In [1]: import numpy as np

In [2]: import numpy.linalg as la

In [3]: np.set_printoptions(suppress=True, linewidth=160)

In [4]: rd = lambda a: np.round(a, 2) + 0

In [5]: J = np.load("x.npy")

In [6]: J
Out[6]: 
array([[ 4, -1,  4,  1],
       [-1,  4, -1, -3],
       [ 4, -1,  2, -4],
       [ 1, -3, -4, -4]])

In [7]: # equal to its transpose

In [8]: ev, evecs = la.eigh(J)

In [9]: vec = np.array([3, 1, 3, 3])

In [10]: rd(vec @ J @ vec / (vec @ vec)), rd(ev[0]), rd(ev[-1])
Out[10]: (np.float64(0.36), np.float64(-7.4), np.float64(7.7))

In [11]: rd(la.eigvalsh(J[1:, 1:]))
Out[11]: array([-6.9 ,  3.83,  5.07])

In [12]: mat = np.load("m.npy")

In [13]: mat
Out[13]: 
array([[2., 1., 0.],
       [0., 2., 1.],
       [0., 0., 2.]])

In [14]: # triangular, det is the product of the diagonal

In [15]: (mat - mat.T) / 2
Out[15]: 
array([[ 0. ,  0.5,  0. ],
       [-0.5,  0. ,  0.5],
       [ 0. , -0.5,  0. ]])

In [16]: rd(la.matrix_power(mat, 4))
Out[16]: 
array([[16., 32., 24.],
       [ 0., 16., 32.],
       [ 0.,  0., 16.]])

In [17]: mat @ mat
Out[17]: 
array([[4., 4., 1.],
       [0., 4., 4.],
       [0., 0., 4.]])

In [18]: np.trace(mat)
Out[18]: np.float64(6.0)

In [19]: np.allclose(mat @ mat.T, mat.T @ mat)
Out[19]: False

In [20]: np.einsum("ij,ji->", mat, mat)
Out[20]: np.float64(12.0)

In [21]: rd(la.det(mat[::-1]))
Out[21]: np.float64(-8.0)

In [22]: np.kron(np.eye(2, dtype=int), mat)
Out[22]: 
array([[2., 1., 0., 0., 0., 0.],
       [0., 2., 1., 0., 0., 0.],
       [0., 0., 2., 0., 0., 0.],
       [0., 0., 0., 2., 1., 0.],
       [0., 0., 0., 0., 2., 1.],
       [0., 0., 0., 0., 0., 2.]])

In [23]: rng = np.random.default_rng(71)

In [24]: labels = rng.permutation(3)

In [25]: labels
Out[25]: array([2, 1, 0])

In [26]: B = mat[labels][:, labels]

In [27]: B
Out[27]: 
array([[2., 0., 0.],
       [1., 2., 0.],
       [0., 1., 2.]])

In [28]: rd(np.sort(np.abs(la.eigvals(B))))
Out[28]: array([2., 2., 2.])

In [29]: rd(np.abs(la.eigvals(B)).max())
Out[29]: np.float64(2.0)

In [30]: np.allclose(B, B.T)
Out[30]: False

In [31]: np.allclose(B @ B.T, B.T @ B)
Out[31]: False

In [32]: la.determinant(B)
AttributeError: module 'numpy.linalg' has no attribute 'determinant'


In [33]: M = np.load("dump.npy")

In [34]: M
Out[34]: 
array([[ 0,  4, -4],
       [-4,  0,  3],
       [ 4, -3,  0]])

In [35]: B = la.inv(J)

In [36]: np.allclose(B, J.T)
Out[36]: False

In [37]: rd(la.det(J) * B)
Out[37]: 
array([[-134.,  -66.,   89.,  -73.],
       [ -66.,  -66.,   55.,  -22.],
       [  89.,   55.,  -94.,   75.],
       [ -73.,  -22.,   75.,  -30.]])

In [38]: rd(la.cond(J))
Out[38]: np.float64(11.85)

In [39]: rd(la.norm(M, 2) / la.norm(M))
Out[39]: np.float64(0.71)

In [40]: np.argsort(-la.norm(M, axis=0).round(6), kind="stable")[:3]
Out[40]: array([0, 1, 2])

In [41]: la.matrix_rank(M, rtol=0.1)
Out[41]: np.int64(2)

In [42]: labels = rng.integers(0, 3, 3)

In [43]: A = (labels[:, None] == labels) * 3 + np.eye(3)

In [44]: A
Out[44]: 
array([[4., 3., 0.],
       [3., 4., 0.],
       [0., 0., 4.]])

In [45]: P = np.triu(np.array([[2, -2, -3], [-2, 3, -3], [-3, 1, 3]]), 1) + np.eye(3)

In [46]: B = P @ A @ la.inv(P)

In [47]: B
Out[47]: 
array([[ -2.,  -9., -45.],
       [  3.,  10.,  27.],
       [  0.,   0.,   4.]])

In [48]: la.matrix_rank(B)
Out[48]: np.int64(3)

In [49]: P @ A - A @ P
Out[49]: 
array([[-6.,  0.,  9.],
       [ 0.,  6.,  9.],
       [ 0.,  0.,  0.]])

In [50]: np.poly(B)
Out[50]: array([  1., -12.,  39., -28.])

In [51]: rd(la.det(A))
Out[51]: np.float64(28.0)

In [52]: A @ A
Out[52]: 
array([[25., 24.,  0.],
       [24., 25.,  0.],
       [ 0.,  0., 16.]])

In [53]: E = np.load("case1.npy")

In [54]: E
Out[54]: 
array([[0, 3, 1, 3, 1],
       [0, 0, 4, 1, 1],
       [0, 0, 0, 4, 4],
       [0, 0, 0, 0, 3],
       [0, 0, 0, 0, 0]])

In [55]: # triangular

In [56]: U, sigma, Vt = la.svd(E)

In [57]: rd(sigma)
Out[57]: array([7.12, 3.91, 3.23, 1.6 , 0.  ])

In [58]: B = U[:, :4] @ np.diag(sigma[:4]) @ Vt[:4]

In [59]: rd(B)
Out[59]: 
array([[0., 3., 1., 3., 1.],
       [0., 0., 4., 1., 1.],
       [0., 0., 0., 4., 4.],
       [0., 0., 0., 0., 3.],
       [0., 0., 0., 0., 0.]])

In [60]: np.unique(E.round(6), axis=0).shape
Out[60]: (5, 5)

In [61]: la.lstsq(E[:-1].T, E[-1])[2]
Out[61]: np.int32(4)

In [62]: np.abs(np.diag(la.qr(E)[1])) > 1e-9
Out[62]: array([False, False, False, False, False])

In [63]: rk = la.matrix_rank(E)

In [64]: rk
Out[64]: np.int64(4)

In [65]: null = la.svd(E)[2][rk:].T

In [66]: la.matrix_rank(E.T @ E), la.matrix_rank(E @ E.T)
Out[66]: (np.int64(4), np.int64(4))

In [67]: [int(la.matrix_rank(E[:i])) for i in range(1, len(E) + 1)]
Out[67]: [1, 2, 3, 4, 4]

In [68]: E @ null
Out[68]: 
array([[0.],
       [0.],
       [0.],
       [0.],
       [0.]])

In [69]: null.shape
Out[69]: (5, 1)

In [70]: np.allclose(E @ null, 0)
Out[70]: True

In [71]: null[:, 0] / null[np.abs(null[:, 0]).round(6).argmax(), 0]
Out[71]: array([ 1., -0., -0., -0., -0.])

In [72]: u = np.array([2, 2, 0, 1])

In [73]: feats = np.outer(rng.normal(size=27), u) + 0.3 * rng.normal(size=(27, 4))

In [74]: rd(feats)
Out[74]: 
array([[-0.46, -0.2 ,  0.08,  0.37],
       [ 0.94,  1.04,  0.2 ,  0.74],
       [ 0.99,  1.29, -0.3 ,  0.35],
       [ 0.48,  0.59,  0.18,  0.35],
       [-2.56, -3.25, -0.17, -1.2 ],
       [-1.18, -1.25, -0.58, -0.38],
       [-0.94, -0.49, -0.31, -0.47],
       [ 1.93,  1.18, -0.28,  0.67],
       [-0.45,  0.09,  0.01, -0.04],
       [-1.04, -0.82, -0.2 , -0.5 ],
       [ 0.51,  0.92, -0.12,  0.65],
       [ 0.39,  0.56, -0.21,  0.45],
       [-1.95, -2.06,  0.47, -0.99],
       [ 0.62,  1.14,  0.3 ,  0.74],
       [-0.83, -0.81,  0.03, -0.95],
       [ 0.18,  0.58,  0.34, -0.03],
       [ 0.75,  1.03,  0.11,  0.39],
       [-2.16, -1.7 ,  0.26, -1.38],
       [ 1.97,  2.56,  0.04,  0.93],
       [-2.11, -1.99,  0.3 , -0.85],
       [ 1.89,  1.91,  0.04,  0.86],
       [ 1.25,  1.48, -0.16,  0.24],
       [-0.06, -0.16,  0.7 ,  0.07],
       [ 2.35,  2.29,  0.56,  1.46],
       [-1.68, -1.42, -0.03, -0.3 ],
       [-2.91, -3.39,  0.18, -1.8 ],
       [-0.06, -0.48, -0.16,  0.01]])

In [75]: labels = feats[:, 3] > np.median(feats[:, 3])

In [76]: u = feats[labels].mean(axis=0) - feats[~labels].mean(axis=0)

In [77]: ((feats - feats.mean(axis=0)) @ u > 0).astype(int)
Out[77]: array([0, 1, 1, 1, 0, 0, 0, 1, 0, 0, 1, 1, 0, 1, 0, 1, 1, 0, 1, 0, 1, 1, 1, 1, 0, 0, 0])

In [78]: rd(u)
Out[78]: array([ 2.31,  2.44, -0.03,  1.26])

In [79]: labels.astype(int)
Out[79]: array([1, 1, 1, 1, 0, 0, 0, 1, 0, 0, 1, 1, 0, 1, 0, 0, 1, 0, 1, 0, 1, 1, 0, 1, 0, 0, 0])

In [80]: vec = np.array([-2, -1, -1, -1])

In [81]: la.norm(feats @ vec) <= la.norm(feats, 2) * la.norm(vec) + 1e-9
Out[81]: np.True_

In [82]: vec @ feats
ValueError: matmul: Input operand 1 has a mismatch in its core dimension 0, with gufunc signature (n?,k),(k,m?)->(n?,m?) (size 27 is different from 4)


In [83]: rd(feats @ np.eye(4)[0])
Out[83]: 
array([-0.46,  0.94,  0.99,  0.48, -2.56, -1.18, -0.94,  1.93, -0.45, -1.04,  0.51,  0.39, -1.95,  0.62, -0.83,  0.18,  0.75, -2.16,  1.97, -2.11,  1.89,
        1.25, -0.06,  2.35, -1.68, -2.91, -0.06])

In [84]: (feats @ vec).argmax()
Out[84]: np.int64(25)

In [85]: B = np.c_[feats[:, :1] @ np.array([[0]]), np.array([8, 3, -3, -3, -4, 6, -8, -3, 0, -3, -9, -3, 5, 8, 2, 4, -7, 1, -2, 1, 7, 3, 2, -3, -3, 0, 1])]

In [86]: B
Out[86]: 
array([[ 0.,  8.],
       [ 0.,  3.],
       [ 0., -3.],
       [ 0., -3.],
       [ 0., -4.],
       [ 0.,  6.],
       [ 0., -8.],
       [ 0., -3.],
       [ 0.,  0.],
       [ 0., -3.],
       [ 0., -9.],
       [ 0., -3.],
       [ 0.,  5.],
       [ 0.,  8.],
       [ 0.,  2.],
       [ 0.,  4.],
       [ 0., -7.],
       [ 0.,  1.],
       [ 0., -2.],
       [ 0.,  1.],
       [ 0.,  7.],
       [ 0.,  3.],
       [ 0.,  2.],
       [ 0., -3.],
       [ 0., -3.],
       [ 0.,  0.],
       [ 0.,  1.]])

In [87]: rd(la.norm(la.qr(feats)[0].T @ B, axis=0) ** 2 / ((B ** 2).sum(axis=0) + 1e-12))
Out[87]: array([0.  , 0.08])

In [88]: rd(la.norm(B - feats @ la.lstsq(feats, B)[0], axis=0))
Out[88]: array([ 0.  , 22.73])

In [89]: la.matrix_rank(B)
Out[89]: np.int64(1)

In [90]: rk = la.matrix_rank(B)

In [91]: rk
Out[91]: np.int64(1)

In [92]: null = la.svd(B)[2][rk:].T

In [93]: rd(null @ null.T)
Out[93]: 
array([[1., 0.],
       [0., 0.]])

In [94]: [int(la.matrix_rank(B[:, :j + 1])) for j in range(2)]
Out[94]: [0, 1]

In [95]: [int(la.matrix_rank(np.delete(B, i, axis=0))) for i in range(27)]
Out[95]: 
[1,
 1,
 1,
 1,
 1,
 1,
 1,
 1,
 1,
 1,
 1,
 1,
 1,
 1,
 1,
 1,
 1,
 1,
 1,
 1,
 1,
 1,
 1,
 1,
 1,
 1,
 1]

In [96]: [int(la.matrix_rank(B[:i])) for i in range(1, len(B) + 1)]
Out[96]: 
[1,
 1,
 1,
 1,
 1,
 1,
 1,
 1,
 1,
 1,
 1,
 1,
 1,
 1,
 1,
 1,
 1,
 1,
 1,
 1,
 1,
 1,
 1,
 1,
 1,
 1,
 1]
